$ ipython --no-banner

In [1]: import numpy as np

In [2]: np.set_printoptions(precision=1, suppress=True, linewidth=200, sign=" ")

In [3]: def tidy(a):
   ...:     return np.round(a, 1) + 0
   ...: 

In [4]: W0 = np.load("x.npy")

In [5]: W0
Out[5]: 
array([[ 0,  1,  1,  3, -2,  0],
       [-1,  0, -5,  2, -4,  3],
       [-1,  5,  0, -1,  2,  2],
       [-3, -2,  1,  0, -6,  6],
       [ 2,  4, -2,  6,  0, -4],
       [ 0, -3, -2, -6,  4,  0]])

In [6]: # skew, so no eigenvalue has a real part

In [7]: Uu, s, VT = np.linalg.svd(W0)

In [8]: np.argmax(s[:-1] / (s[1:] + 1e-6)) + 1
Out[8]: np.int64(4)

In [9]: tidy(s)
Out[9]: array([ 11.5,  11.5,   5.9,   5.9,   0.1,   0.1])

In [10]: M2 = Uu[:, :4] @ np.diag(s[:4]) @ VT[:4]

In [11]: print(tidy(np.abs(W0 - M2).max()))
0.1

In [12]: tidy(np.linalg.norm(W0 - M2, 2)), tidy(s[4])
Out[12]: (np.float64(0.1), np.float64(0.1))

In [13]: tidy(M2)
Out[13]: 
array([[ 0. ,  1. ,  1. ,  2.9, -2.1, -0.1],
       [-1. ,  0. , -5. ,  2. , -4. ,  3. ],
       [-1. ,  5. ,  0. , -1. ,  2. ,  2. ],
       [-2.9, -2. ,  1. ,  0. , -6. ,  6. ],
       [ 2.1,  4. , -2. ,  6. ,  0. , -4. ],
       [ 0.1, -3. , -2. , -6. ,  4. ,  0. ]])

In [14]: tidy(np.linalg.norm(W0 - M2) / np.linalg.norm(W0))
Out[14]: np.float64(0.0)

In [15]: rng = np.random.default_rng(75491)

In [16]: lab = rng.permutation(6)

In [17]: M2 = W0[:, lab] * rng.choice([-1, 1], 6)

In [18]: M2
Out[18]: 
array([[ 3,  2, -1,  1,  0,  0],
       [ 2,  4,  0, -5,  1, -3],
       [-1, -2, -5,  0,  1, -2],
       [ 0,  6,  2,  1,  3, -6],
       [ 6,  0, -4, -2, -2,  4],
       [-6, -4,  3, -2,  0,  0]])

In [19]: Uu, _, VT = np.linalg.svd(W0.T @ M2)

In [20]: tidy(np.linalg.lstsq(W0, M2)[0])
Out[20]: 
array([[ 0.,  0.,  0.,  0., -1.,  0.],
       [ 0.,  0., -1.,  0.,  0.,  0.],
       [ 0.,  0.,  0.,  1.,  0.,  0.],
       [ 1.,  0.,  0.,  0.,  0.,  0.],
       [ 0., -1.,  0.,  0.,  0.,  0.],
       [ 0.,  0.,  0.,  0.,  0., -1.]])

In [21]: lab
Out[21]: array([ 3,  4,  1,  2,  0,  5])

In [22]: arr = np.load("mat.npy")

In [23]: arr
Out[23]: 
array([[-3, -3, -1, -1,  2,  1, -1],
       [ 0,  0,  0,  0,  0,  0,  0],
       [-3, -7,  4, -3, -1, -1, -2],
       [-1,  0,  0, -2, -3, -1, -1],
       [-2, -4,  2,  0,  1, -1, -1],
       [ 1, -1,  0,  2, -3,  2,  2],
       [ 0,  0,  1,  1, -2,  1,  0],
       [ 0,  0,  1,  1, -2,  1,  0],
       [ 0, -4,  2, -1, -5,  2,  1],
       [-2, -5,  2, -4,  0, -1, -2],
       [ 0,  0,  0,  0,  0,  0,  0],
       [-1, -3,  2, -3, -2,  0, -1],
       [ 0, -1, -1, -1, -4,  0,  1],
       [-2, -1, -1,  0,  0,  2,  0],
       [-4, -6,  1, -4,  0,  1, -2],
       [-3, -3, -1, -1,  2,  1, -1]])

In [24]: theta = np.radians(36)

In [25]: Rm = np.eye(7)

In [26]: Rm[3, 3] = Rm[4, 4] = np.cos(theta)

In [27]: Rm[3, 4], Rm[4, 3] = -np.sin(theta), np.sin(theta)

In [28]: tidy(Rm)
Out[28]: 
array([[ 1. ,  0. ,  0. ,  0. ,  0. ,  0. ,  0. ],
       [ 0. ,  1. ,  0. ,  0. ,  0. ,  0. ,  0. ],
       [ 0. ,  0. ,  1. ,  0. ,  0. ,  0. ,  0. ],
       [ 0. ,  0. ,  0. ,  0.8, -0.6,  0. ,  0. ],
       [ 0. ,  0. ,  0. ,  0.6,  0.8,  0. ,  0. ],
       [ 0. ,  0. ,  0. ,  0. ,  0. ,  1. ,  0. ],
       [ 0. ,  0. ,  0. ,  0. ,  0. ,  0. ,  1. ]])

In [29]: M2 = arr @ Rm.T

In [30]: tidy(M2)
Out[30]: 
array([[-3. , -3. , -1. , -2. ,  1. ,  1. , -1. ],
       [ 0. ,  0. ,  0. ,  0. ,  0. ,  0. ,  0. ],
       [-3. , -7. ,  4. , -1.8, -2.6, -1. , -2. ],
       [-1. ,  0. ,  0. ,  0.1, -3.6, -1. , -1. ],
       [-2. , -4. ,  2. , -0.6,  0.8, -1. , -1. ],
       [ 1. , -1. ,  0. ,  3.4, -1.3,  2. ,  2. ],
       [ 0. ,  0. ,  1. ,  2. , -1. ,  1. ,  0. ],
       [ 0. ,  0. ,  1. ,  2. , -1. ,  1. ,  0. ],
       [ 0. , -4. ,  2. ,  2.1, -4.6,  2. ,  1. ],
       [-2. , -5. ,  2. , -3.2, -2.4, -1. , -2. ],
       [ 0. ,  0. ,  0. ,  0. ,  0. ,  0. ,  0. ],
       [-1. , -3. ,  2. , -1.3, -3.4,  0. , -1. ],
       [ 0. , -1. , -1. ,  1.5, -3.8,  0. ,  1. ],
       [-2. , -1. , -1. ,  0. ,  0. ,  2. ,  0. ],
       [-4. , -6. ,  1. , -3.2, -2.4,  1. , -2. ],
       [-3. , -3. , -1. , -2. ,  1. ,  1. , -1. ]])

In [31]: x0 = np.array([1, 1, 2, 0, 2, 1, 2])

In [32]: y = arr @ x0

In [33]: y
Out[33]: array([ -5,   0,  -9, -10,  -3,   0,  -1,  -1,  -6,  -8,   0,  -6,  -9,  -3, -11,  -5])

In [34]: tidy(np.linalg.pinv(arr) @ arr)
Out[34]: 
array([[ 1.,  0.,  0.,  0.,  0.,  0.,  0.],
       [ 0.,  1.,  0.,  0.,  0.,  0.,  0.],
       [ 0.,  0.,  1.,  0.,  0.,  0.,  0.],
       [ 0.,  0.,  0.,  1.,  0.,  0.,  0.],
       [ 0.,  0.,  0.,  0.,  1.,  0.,  0.],
       [ 0.,  0.,  0.,  0.,  0.,  1.,  0.],
       [ 0.,  0.,  0.,  0.,  0.,  0.,  1.]])

In [35]: np.linalg.solve(arr, y)
LinAlgError: Last 2 dimensions of the array must be square


In [36]: tidy(np.linalg.lstsq(arr, y)[0])
Out[36]: array([ 1.,  1.,  2.,  0.,  2.,  1.,  2.])

In [37]: y = y + 0.1 * rng.normal(size=16)

In [38]: tidy(y)
Out[38]: array([ -5. ,   0.1,  -9.1, -10. ,  -2.9,   0. ,  -1. ,  -1.1,  -5.8,  -8. ,  -0.1,  -6. ,  -9.1,  -3. , -11.1,  -5.1])

In [39]: b, *_ = np.linalg.lstsq(arr, y)

In [40]: tidy(np.linalg.norm(y - arr @ b))
Out[40]: np.float64(0.3)

In [41]: tidy(arr.T @ (y - arr @ b))
Out[41]: array([ 0.,  0.,  0.,  0.,  0.,  0.,  0.])

In [42]: [round(float(np.linalg.norm(np.linalg.solve(arr.T @ arr + lam * np.eye(7), arr.T @ y))), 2) for lam in (0, 1, 10, 100)]
Out[42]: [3.96, 3.04, 2.02, 1.03]

In [43]: X = np.load("m.npy")

In [44]: print(X)
[[ -1.1   0.2   0.2  -0.1  -0.3]
 [  0.5   0.8   1.9  -0.6  -0.6]
 [  0.9  -0.7   1.2   0.7   0.1]
 [ -0.4  -1.6  -0.8   0.7   0.2]
 [ -2.8   0.6  -1.   -0.7  -1.4]
 [  0.9  -1.9  -1.7   0.3  -2.2]
 [ -0.4  -0.2  -0.1  -0.6  -2. ]
 [  1.3   0.1  -0.2   0.   -0.3]
 [ -1.5  -0.7   0.3   0.3  -0.8]
 [  0.7  -1.1   0.4  -2.8  -1.2]
 [  0.    1.5   1.   -1.4   0.4]
 [  1.5   0.6   1.   -0.3  -0.1]
 [  0.3   0.3  -1.5  -2.8  -0.3]
 [  0.7  -0.2   2.   -0.3  -0.7]
 [-10.  -10.  -16.    6.   24. ]
 [ -0.2   0.6   0.5   0.4  -1.6]
 [ -0.3   0.1   1.    0.3   1.1]
 [  1.   -2.2   0.7   0.    1.7]
 [  0.7   0.7   0.4  -1.1  -1.1]
 [  0.7  -0.5   0.   -0.5  -0.2]
 [ -1.9  -0.5  -1.2  -0.8   1.2]
 [ -0.9  -0.1  -1.2   1.2  -1.2]
 [ -4.   -0.3   0.5  -0.1   0.8]
 [  0.8  -0.4  -0.4   1.2  -0.3]]

In [45]: # row 14 dominates

In [46]: proj = X @ np.linalg.solve(X.T @ X, X.T)

In [47]: tidy(np.diag(proj))
Out[47]: array([ 0. ,  0.1,  0.1,  0.1,  0.3,  0.4,  0.1,  0.1,  0.2,  0.4,  0.2,  0.1,  0.4,  0.1,  1. ,  0. ,  0.1,  0.4,  0. ,  0. ,  0.1,  0.2,  0.5,  0.1])

In [48]: tidy(np.linalg.eigvalsh(proj))
Out[48]: array([ 0.,  0.,  0.,  0.,  0.,  0.,  0.,  0.,  0.,  0.,  0.,  0.,  0.,  0.,  0.,  0.,  0.,  0.,  0.,  1.,  1.,  1.,  1.,  1.])

In [49]: np.allclose(proj @ proj, proj)
Out[49]: True

In [50]: q, evecs = np.linalg.qr(X[:, :3])[0], np.linalg.qr(X[:, 3:])[0]

In [51]: s = np.linalg.svd(q.T @ evecs, compute_uv=False)

In [52]: print(tidy(np.linalg.norm(q @ q.T - evecs @ evecs.T, 2)))
1.0

In [53]: tidy(np.degrees(np.arccos(s.clip(0, 1))))
Out[53]: array([ 19.3,  84.2])

In [54]: print((s > 0.9).sum())
1

In [55]: tidy(s)
Out[55]: array([ 0.9,  0.1])

In [56]: basis = np.array([[1, 5, 0], [2, -2, -3], [-1, -3, 2]])

In [57]: m1 = np.repeat(basis, 12 // 3, axis=0)

In [58]: m1 = m1 + 0.1 * rng.normal(size=m1.shape)

In [59]: tidy(m1)
Out[59]: 
array([[ 1. ,  5.1,  0. ],
       [ 1. ,  5. ,  0. ],
       [ 0.9,  4.9, -0.1],
       [ 1. ,  5.1, -0.1],
       [ 2. , -1.7, -2.6],
       [ 1.9, -2. , -3. ],
       [ 1.9, -1.9, -2.9],
       [ 2.1, -2.1, -3.1],
       [-1.2, -3.1,  2. ],
       [-1. , -3.1,  2.2],
       [-1.1, -3. ,  1.9],
       [-1. , -3.1,  2. ]])

In [60]: gram = np.cov(m1, rowvar=False)

In [61]: tidy(np.corrcoef(m1[:, 0], m1[:, 2])[0, 1])
Out[61]: np.float64(-1.0)

In [62]: Ac = (m1 - m1.mean(axis=0)) / m1.std(axis=0)

In [63]: print(tidy(Ac.std(axis=0)))
[ 1.  1.  1.]

In [64]: np.argwhere(np.abs(Ac) > 2)
Out[64]: array([], shape=(0, 2), dtype=int64)

In [65]: b = np.linalg.lstsq(np.delete(Ac, 1, axis=1), Ac[:, 1])[0]

In [66]: print(tidy(1 - np.var(Ac[:, 1] - np.delete(Ac, 1, axis=1) @ b)))
1.0

In [67]: np.abs(b).argmax()
Out[67]: np.int64(0)

In [68]: q, Rm = np.linalg.qr(m1)

In [69]: tidy(q)
Out[69]: 
array([[-0.2, -0.4, -0.3],
       [-0.2, -0.4, -0.3],
       [-0.2, -0.4, -0.2],
       [-0.2, -0.4, -0.2],
       [-0.4,  0.3, -0.2],
       [-0.4,  0.3,  0. ],
       [-0.4,  0.3,  0. ],
       [-0.4,  0.3, -0.1],
       [ 0.2,  0.2, -0.3],
       [ 0.2,  0.2, -0.5],
       [ 0.2,  0.2, -0.4],
       [ 0.2,  0.2, -0.4]])

In [70]: tidy(q @ Rm)
Out[70]: 
array([[ 1. ,  5.1,  0. ],
       [ 1. ,  5. ,  0. ],
       [ 0.9,  4.9, -0.1],
       [ 1. ,  5.1, -0.1],
       [ 2. , -1.7, -2.6],
       [ 1.9, -2. , -3. ],
       [ 1.9, -1.9, -2.9],
       [ 2.1, -2.1, -3.1],
       [-1.2, -3.1,  2. ],
       [-1. , -3.1,  2.2],
       [-1.1, -3. ,  1.9],
       [-1. , -3.1,  2. ]])

In [71]: tidy(np.trace(q @ q.T))
Out[71]: np.float64(3.0)

In [72]: tidy(q.T @ q)
Out[72]: 
array([[ 1.,  0.,  0.],
       [ 0.,  1.,  0.],
       [ 0.,  0.,  1.]])

In [73]: tidy(np.abs(np.diag(Rm)))
Out[73]: array([  4.9,  11.9,   2.4])

In [74]: np.allclose(Rm.T @ Rm, m1.T @ m1)
Out[74]: True

In [75]: proj = m1 @ np.linalg.solve(m1.T @ m1, m1.T)

In [76]: print(tidy(np.diag(proj)))
[ 0.3  0.3  0.2  0.2  0.3  0.2  0.2  0.3  0.2  0.3  0.2  0.3]

In [77]: print(tidy(np.trace(proj)))
3.0

In [78]: np.allclose(proj @ proj, proj)
Out[78]: True

In [79]: basis = m1[[1, 10]].astype(float)

In [80]: for _ in range(6):
    ...:     lab = np.linalg.norm(m1[:, None] - basis, axis=-1).argmin(axis=1)
    ...:     basis = np.array([m1[lab == j].mean(axis=0) for j in range(2)])
    ...: 

In [81]: lab
Out[81]: array([ 0,  0,  0,  0,  1,  1,  1,  1,  1,  1,  1,  1])

In [82]: print(tidy(basis[1] - basis[0]))
[-0.5 -7.6 -0.4]

In [83]: mat = np.load("data.npy")

In [84]: mat
Out[84]: 
array([[ 0, -3,  1,  0],
       [ 3,  2,  0,  1],
       [ 0,  0, -1,  0],
       [ 0,  0,  1,  0]])

In [85]: print(np.linalg.cond(mat) > 100)
True

In [86]: tidy(np.linalg.norm(mat, 2) / np.linalg.norm(mat))
Out[86]: np.float64(0.8)

In [87]: M2 = np.array([[-2, 2, 1], [0, 0, 1], [-1, -1, 0], [-1, 2, 0]])

In [88]: mat @ M2
Out[88]: 
array([[-1, -1, -3],
       [-7,  8,  5],
       [ 1,  1,  0],
       [-1, -1,  0]])

In [89]: np.linalg.matrix_rank(np.vstack([mat, M2.T]))
Out[89]: np.int64(4)

In [90]: lab = rng.permutation(4)

In [91]: print(lab)
[ 0  3  2  1]

In [92]: M2 = mat[lab][:, lab]

In [93]: M2
Out[93]: 
array([[ 0,  0,  1, -3],
       [ 0,  0,  1,  0],
       [ 0,  0, -1,  0],
       [ 3,  1,  0,  2]])

In [94]: print(np.allclose(M2, mat))
False

In [95]: Uu, s = np.linalg.svd(mat)
ValueError: too many values to unpack (expected 2)


In [96]: Uu, s, VT = np.linalg.svd(mat, full_matrices=False)

In [97]: tidy(np.sqrt((s ** 2).sum())), tidy(np.linalg.norm(mat))
Out[97]: (np.float64(5.1), np.float64(5.1))

In [98]: print(tidy(Uu.T @ Uu))
[[ 1.  0.  0.  0.]
 [ 0.  1.  0.  0.]
 [ 0.  0.  1.  0.]
 [ 0.  0.  0.  1.]]

In [99]: tidy(Uu.T @ mat @ VT.T)
Out[99]: 
array([[ 4.3,  0. ,  0. ,  0. ],
       [ 0. ,  2.4,  0. ,  0. ],
       [ 0. ,  0. ,  1.3,  0. ],
       [ 0. ,  0. ,  0. ,  0. ]])

In [100]: print(tidy(np.cumsum(s ** 2) / np.sum(s ** 2)))
[ 0.7  0.9  1.   1. ]

In [101]: q, _ = np.linalg.qr(np.array([[0.1, 2.2, -0.8],
     ...:     [-0.6, -0.7, -0.4],
     ...:     [-0.2, -1.2, -0.8],
     ...:     [-1.4, -0.9, 0.9],
     ...:     [1.2, -0.4, 0.3]]))

In [102]: K = q @ q.T

In [103]: print(tidy(K))
[[ 0.8  0.  -0.1 -0.3 -0.3]
 [ 0.   0.3  0.4  0.1 -0.2]
 [-0.1  0.4  0.7 -0.2 -0.1]
 [-0.3  0.1 -0.2  0.7 -0.3]
 [-0.3 -0.2 -0.1 -0.3  0.6]]

In [104]: tidy(np.linalg.det(K))
Out[104]: np.float64(0.0)

In [105]: K.inv()
AttributeError: 'numpy.ndarray' object has no attribute 'inv'


In [106]: print(np.allclose(K, K.T))
True

In [107]: np.linalg.determinant(K)
AttributeError: module 'numpy.linalg' has no attribute 'determinant'


In [108]: tidy(np.abs(np.linalg.eigvals(K)).max())
Out[108]: np.float64(1.0)

In [109]: feats = np.load("run3.npy")

In [110]: feats
Out[110]: 
array([[ 0,  2,  0,  0,  0,  0],
       [ 0,  0,  0,  0,  0,  1],
       [ 0,  0, -1,  0,  0,  0],
       [ 0,  0,  0,  3,  0,  0],
       [ 0,  0,  0,  0,  3,  0],
       [ 3,  0,  0,  0,  0,  0]])

In [111]: tidy(np.linalg.pinv(feats))
Out[111]: 
array([[ 0. ,  0. ,  0. ,  0. ,  0. ,  0.3],
       [ 0.5,  0. ,  0. ,  0. ,  0. ,  0. ],
       [ 0. ,  0. , -1. ,  0. ,  0. ,  0. ],
       [ 0. ,  0. ,  0. ,  0.3,  0. ,  0. ],
       [ 0. ,  0. ,  0. ,  0. ,  0.3,  0. ],
       [ 0. ,  1. ,  0. ,  0. ,  0. ,  0. ]])

In [112]: tidy(np.linalg.norm(feats, axis=0))
Out[112]: array([ 3.,  2.,  1.,  3.,  3.,  1.])

In [113]: feats @ feats.T
Out[113]: 
array([[ 4,  0,  0,  0,  0,  0],
       [ 0,  1,  0,  0,  0,  0],
       [ 0,  0,  1,  0,  0,  0],
       [ 0,  0,  0,  9,  0,  0],
       [ 0,  0,  0,  0,  9,  0],
       [ 0,  0,  0,  0,  0,  9]])

In [114]: feats[:, 4] @ feats[:, 1]
Out[114]: np.int64(0)

In [115]: lab = rng.permutation(6)

In [116]: lab
Out[116]: array([ 0,  3,  4,  5,  1,  2])

In [117]: M2 = feats[lab][:, lab]

In [118]: tidy(np.linalg.det(M2)), tidy(np.linalg.det(feats[lab]))
Out[118]: (np.float64(-54.0), np.float64(-54.0))

In [119]: tidy(np.sort(np.abs(np.linalg.eigvals(M2))))
Out[119]: array([ 1. ,  1.8,  1.8,  1.8,  3. ,  3. ])
